$ ipython --no-banner

In [1]: import numpy as np

In [2]: from numpy import linalg as LA

In [3]: np.set_printoptions(precision=2, suppress=True, linewidth=100, sign=" ")

In [4]: def tidy(a):
   ...:     return np.round(a, 2) + 0
   ...: 

In [5]: F = np.cumsum(np.array([[3, 0, 1, 3, 3, 1],
   ...:     [1, 3, 3, 3, 3, 3],
   ...:     [2, 3, 2, 0, 0, 2],
   ...:     [0, 0, 2, 3, 0, 0],
   ...:     [3, 3, 2, 0, 1, 1],
   ...:     [0, 2, 0, 3, 1, 2],
   ...:     [3, 1, 3, 2, 1, 2],
   ...:     [1, 2, 0, 0, 1, 1],
   ...:     [1, 3, 3, 1, 2, 1],
   ...:     [3, 2, 0, 3, 3, 3],
   ...:     [3, 1, 1, 2, 0, 1],
   ...:     [1, 1, 0, 2, 1, 0],
   ...:     [1, 2, 0, 2, 1, 3],
   ...:     [0, 2, 3, 1, 2, 0],
   ...:     [2, 2, 2, 1, 3, 2],
   ...:     [0, 0, 1, 3, 3, 2],
   ...:     [2, 1, 0, 2, 0, 1],
   ...:     [1, 2, 3, 0, 1, 2],
   ...:     [2, 1, 3, 2, 1, 2],
   ...:     [2, 2, 0, 1, 0, 3],
   ...:     [1, 2, 3, 0, 1, 3],
   ...:     [2, 0, 0, 1, 0, 0],
   ...:     [2, 0, 1, 2, 3, 1],
   ...:     [2, 0, 2, 2, 0, 2],
   ...:     [0, 2, 0, 1, 0, 0],
   ...:     [3, 2, 2, 1, 0, 1]]), axis=0)

In [6]: F
Out[6]: 
array([[  3,   0,   1,   3,   3,   1],
       [  4,   3,   4,   6,   6,   4],
       [  6,   6,   6,   6,   6,   6],
       [  6,   6,   8,   9,   6,   6],
       [  9,   9,  10,   9,   7,   7],
       [  9,  11,  10,  12,   8,   9],
       [ 12,  12,  13,  14,   9,  11],
       [ 13,  14,  13,  14,  10,  12],
       [ 14,  17,  16,  15,  12,  13],
       [ 17,  19,  16,  18,  15,  16],
       [ 20,  20,  17,  20,  15,  17],
       [ 21,  21,  17,  22,  16,  17],
       [ 22,  23,  17,  24,  17,  20],
       [ 22,  25,  20,  25,  19,  20],
       [ 24,  27,  22,  26,  22,  22],
       [ 24,  27,  23,  29,  25,  24],
       [ 26,  28,  23,  31,  25,  25],
       [ 27,  30,  26,  31,  26,  27],
       [ 29,  31,  29,  33,  27,  29],
       [ 31,  33,  29,  34,  27,  32],
       [ 32,  35,  32,  34,  28,  35],
       [ 34,  35,  32,  35,  28,  35],
       [ 36,  35,  33,  37,  31,  36],
       [ 38,  35,  35,  39,  31,  38],
       [ 38,  37,  35,  40,  31,  38],
       [ 41,  39,  37,  41,  31,  39]])

In [7]: basis = F[[14, 0]].astype(float)

In [8]: for _ in range(5):
   ...:     z = LA.norm(F[:, None] - basis, axis=-1).argmin(axis=1)
   ...:     basis = np.array([F[z == j].mean(axis=0) for j in range(2)])
   ...: 

In [9]: z
Out[9]: 
array([ 1,  1,  1,  1,  1,  1,  1,  1,  1,  1,  1,  1,  0,  0,  0,  0,  0,  0,  0,  0,  0,  0,  0,
        0,  0,  0])

In [10]: np.bincount(z)
Out[10]: array([ 14,  12])

In [11]: rng = np.random.default_rng(49)

In [12]: z = rng.permutation(6)

In [13]: Y = F[:, z] * rng.choice([-1, 1], 6)

In [14]: Y
Out[14]: 
array([[  3,   1,   3,   1,   0,  -3],
       [  6,   4,   6,   4,   3,  -4],
       [  6,   6,   6,   6,   6,  -6],
       [  6,   8,   9,   6,   6,  -6],
       [  7,  10,   9,   7,   9,  -9],
       [  8,  10,  12,   9,  11,  -9],
       [  9,  13,  14,  11,  12, -12],
       [ 10,  13,  14,  12,  14, -13],
       [ 12,  16,  15,  13,  17, -14],
       [ 15,  16,  18,  16,  19, -17],
       [ 15,  17,  20,  17,  20, -20],
       [ 16,  17,  22,  17,  21, -21],
       [ 17,  17,  24,  20,  23, -22],
       [ 19,  20,  25,  20,  25, -22],
       [ 22,  22,  26,  22,  27, -24],
       [ 25,  23,  29,  24,  27, -24],
       [ 25,  23,  31,  25,  28, -26],
       [ 26,  26,  31,  27,  30, -27],
       [ 27,  29,  33,  29,  31, -29],
       [ 27,  29,  34,  32,  33, -31],
       [ 28,  32,  34,  35,  35, -32],
       [ 28,  32,  35,  35,  35, -34],
       [ 31,  33,  37,  36,  35, -36],
       [ 31,  35,  39,  38,  35, -38],
       [ 31,  35,  40,  38,  37, -38],
       [ 31,  37,  41,  39,  39, -41]])

In [15]: left, _, vt = LA.svd(F.T @ Y)

In [16]: z
Out[16]: array([ 4,  2,  3,  5,  1,  0])

In [17]: tidy(left @ vt)
Out[17]: 
array([[ 0.,  0.,  0.,  0.,  0., -1.],
       [ 0.,  0.,  0.,  0.,  1.,  0.],
       [ 0.,  1.,  0.,  0.,  0.,  0.],
       [ 0.,  0.,  1.,  0.,  0.,  0.],
       [ 1.,  0.,  0.,  0.,  0.,  0.],
       [ 0.,  0.,  0.,  1.,  0.,  0.]])
